In [1]: import numpy as np

In [2]: np.set_printoptions(precision=1, suppress=True, linewidth=100)

In [3]: def rnd(a):
   ...:     return np.round(a, 1) + 0
   ...: 

In [4]: mat = np.load("out8.npy")

In [5]: mat
Out[5]: 
array([[-5.,  0., -5.,  5.],
       [-5.,  0., -5.,  5.],
       [-5.,  0., -5.,  5.],
       [-5.,  0., -5.,  5.]])

In [6]: # looks like rank 1

In [7]: rk = np.linalg.matrix_rank(mat)

In [8]: rk
Out[8]: np.int64(1)

In [9]: ns = np.linalg.svd(mat)[2][rk:].T

In [10]: [int(np.linalg.matrix_rank(mat[:, :j + 1])) for j in range(4)]
Out[10]: [1, 1, 1, 1]

In [11]: ns.shape
Out[11]: (4, 3)

In [12]: rnd(ns @ ns.T)
Out[12]: 
array([[ 0.7,  0. , -0.3,  0.3],
       [ 0. ,  1. ,  0. ,  0. ],
       [-0.3,  0. ,  0.7,  0.3],
       [ 0.3,  0. ,  0.3,  0.7]])

In [13]: np.linalg.norm(mat, axis=1).argmax()
Out[13]: np.int64(0)

In [14]: rnd(np.linalg.norm(mat[1] - mat[0]))
Out[14]: np.float64(0.0)

In [15]: mat[1] @ mat[0]
Out[15]: np.float64(75.0)

In [16]: rnd(np.linalg.norm(mat) ** 2 / np.linalg.norm(mat, 2) ** 2)
Out[16]: np.float64(1.0)

In [17]: rnd(np.linalg.norm(mat, "nuc"))
Out[17]: np.float64(17.3)

In [18]: np.linalg.cond(mat) > 100
Out[18]: np.True_

In [19]: A2 = np.array([[6, -5], [-1, 5], [-4, 1], [-8, 6]])

In [20]: np.einsum("ij->j", mat)
Out[20]: array([-20.,   0., -20.,  20.])

In [21]: np.linalg.matrix_rank(mat @ A2)
Out[21]: np.int64(1)

In [22]: np.einsum("ij,ij->i", mat, mat)
Out[22]: array([75., 75., 75., 75.])

In [23]: np.linalg.matrix_rank(np.vstack([mat, A2.T]))
Out[23]: np.int64(3)

In [24]: W1 = np.array([[1, 1, -3, 1, -4, -2],
    ...:     [0, -2, 0, -4, 2, 2],
    ...:     [-4, -1, -2, 2, 0, 2],
    ...:     [-5, 0, -3, 5, 4, -1]])

In [25]: b = np.array([-2, 0, -2, 1, -2, -1])

In [26]: H = np.maximum(mat @ W1 + b, 0)

In [27]: (H > 0).mean(axis=0)
Out[27]: array([0., 0., 1., 1., 1., 0.])

In [28]: H
Out[28]: 
array([[ 0.,  0.,  8., 11., 38.,  0.],
       [ 0.,  0.,  8., 11., 38.,  0.],
       [ 0.,  0.,  8., 11., 38.,  0.],
       [ 0.,  0.,  8., 11., 38.,  0.]])

In [29]: (H > 0).astype(int)
Out[29]: 
array([[0, 0, 1, 1, 1, 0],
       [0, 0, 1, 1, 1, 0],
       [0, 0, 1, 1, 1, 0],
       [0, 0, 1, 1, 1, 0]])

In [30]: basis = np.array([[0, -2], [-1, 0], [0, 1], [1, 2], [-1, -1], [2, 0]])

In [31]: W1 @ basis
Out[31]: 
array([[  0,   1],
       [  0, -10],
       [  7,  10],
       [ -1,  13]])

In [32]: M = np.load("m.npy")

In [33]: M
Out[33]: 
array([[ 2,  2,  2,  1],
       [ 0,  0,  0,  2],
       [ 2,  0,  1,  0],
       [ 2,  0,  0,  2],
       [ 2,  2,  0,  0],
       [ 2,  2,  2, -3]])

In [34]: np.abs(M).max()
Out[34]: np.int64(3)

In [35]: np.linalg.matrix_rank(M)
Out[35]: np.int64(4)

In [36]: np.unravel_index(np.abs(M).argmax(), M.shape)
Out[36]: (np.int64(5), np.int64(3))

In [37]: rnd(np.linalg.norm(M))
Out[37]: np.float64(7.7)

In [38]: rnd(M.mean(axis=0))
Out[38]: array([1.7, 1. , 0.8, 0.3])

In [39]: M.sum(axis=0)
Out[39]: array([10,  6,  5,  2])

In [40]: basis = np.array([[-1.2, 0.0, -1.6, -0.5, -0.7, -1.1],
    ...:     [-0.2, 0.9, -0.3, -0.4, -0.7, -1.4],
    ...:     [1.2, -1.6, -0.8, 0.6, 1.4, 1.5],
    ...:     [-0.6, 0.5, 0.4, 1.4, -0.4, -0.5]])

In [41]: rng = np.random.default_rng(36620)

In [42]: J = np.array([[1, 1, 1, 3],
    ...:     [5, 4, 3, 4],
    ...:     [2, 1, 4, 5],
    ...:     [2, 1, 0, 0],
    ...:     [0, 5, 2, 1],
    ...:     [5, 2, 3, 4],
    ...:     [3, 3, 3, 5],
    ...:     [2, 1, 3, 5],
    ...:     [4, 4, 1, 5],
    ...:     [1, 0, 0, 3],
    ...:     [3, 4, 3, 1],
    ...:     [5, 1, 5, 5],
    ...:     [1, 2, 2, 1],
    ...:     [5, 5, 3, 2],
    ...:     [4, 4, 4, 5],
    ...:     [2, 1, 5, 2],
    ...:     [3, 2, 0, 3],
    ...:     [4, 1, 3, 2]]) @ basis + 0.1 * rng.normal(size=(18, 6))

In [43]: rnd(J)
Out[43]: 
array([[ -2.2,   0.7,  -1.6,   3.7,  -1.2,  -2.6],
       [ -5.8,   0.8, -10. ,   3.3,  -3.7,  -8.7],
       [ -0.7,  -2.9,  -4.7,   8.1,   1.7,  -0.1],
       [ -2.7,   0.8,  -3.4,  -1.4,  -2.1,  -3.5],
       [  0.9,   1.6,  -2.6,   0.6,  -1.1,  -4.7],
       [ -5.2,  -1. ,  -9.6,   4. ,  -2.3,  -5.9],
       [ -3.5,   0.5,  -6.1,   6.1,  -2.1,  -5.6],
       [ -2.2,  -1.4,  -3.7,   7.5,   0.1,  -1.7],
       [ -7.5,   4.5,  -6.4,   4.1,  -6.2, -11. ],
       [ -3.2,   1.6,  -0.4,   3.7,  -2. ,  -2.5],
       [ -1.3,  -0.6,  -8. ,   0. ,  -0.8,  -5.2],
       [ -3.1,  -4.5, -10.3,   7.2,   0.8,  -1.9],
       [  0.2,  -0.9,  -3.5,   1.3,   0.3,  -1.4],
       [ -4.6,   0.7, -10.9,   0. ,  -3.7,  -9.1],
       [ -3.8,  -0.3,  -8.8,   6. ,  -2.2,  -6.5],
       [  2.2,  -6.2,  -6.8,   4.4,   4.1,   2.9],
       [ -5.9,   3.4,  -4.1,   1.9,  -4.6,  -7.5],
       [ -2.5,  -3. ,  -8.3,   2.4,  -0.1,  -2.3]])

In [44]: vec = np.array([0, 0, 3, 0, 3, 0])

In [45]: rhs = J @ vec

In [46]: rnd(rhs)
Out[46]: 
array([ -8.3, -41. ,  -9.1, -16.5, -11.2, -35.6, -24.6, -10.9, -37.9,  -7.2, -26.3, -28.6,  -9.6,
       -43.7, -32.9,  -7.9, -26.3, -25.2])

In [47]: rnd(np.linalg.lstsq(J, rhs)[0])
Out[47]: array([0., 0., 3., 0., 3., 0.])

In [48]: rnd(np.linalg.solve(J.T @ J, J.T @ rhs))
Out[48]: array([0., 0., 3., 0., 3., 0.])

In [49]: rhs = rhs + 0.3 * rng.normal(size=18)

In [50]: rnd(rhs)
Out[50]: 
array([ -8.2, -41. ,  -9.4, -16.6, -11.3, -35.7, -24.6, -10.5, -37.7,  -7.2, -26.2, -28.3,  -9.9,
       -43.7, -33.1,  -7.4, -26.2, -25. ])

In [51]: b, *_ = np.linalg.lstsq(J, rhs)

In [52]: b.round()
Out[52]: array([-0., -1.,  4., -0.,  3., -1.])

In [53]: rnd(J.T @ (rhs - J @ b))
Out[53]: array([0., 0., 0., 0., 0., 0.])

In [54]: [round(float(np.linalg.norm(np.linalg.solve(J.T @ J + lam * np.eye(6), J.T @ rhs))), 2) for lam in (0, 1, 10, 100)]
Out[54]: [5.14, 2.97, 2.85, 2.55]
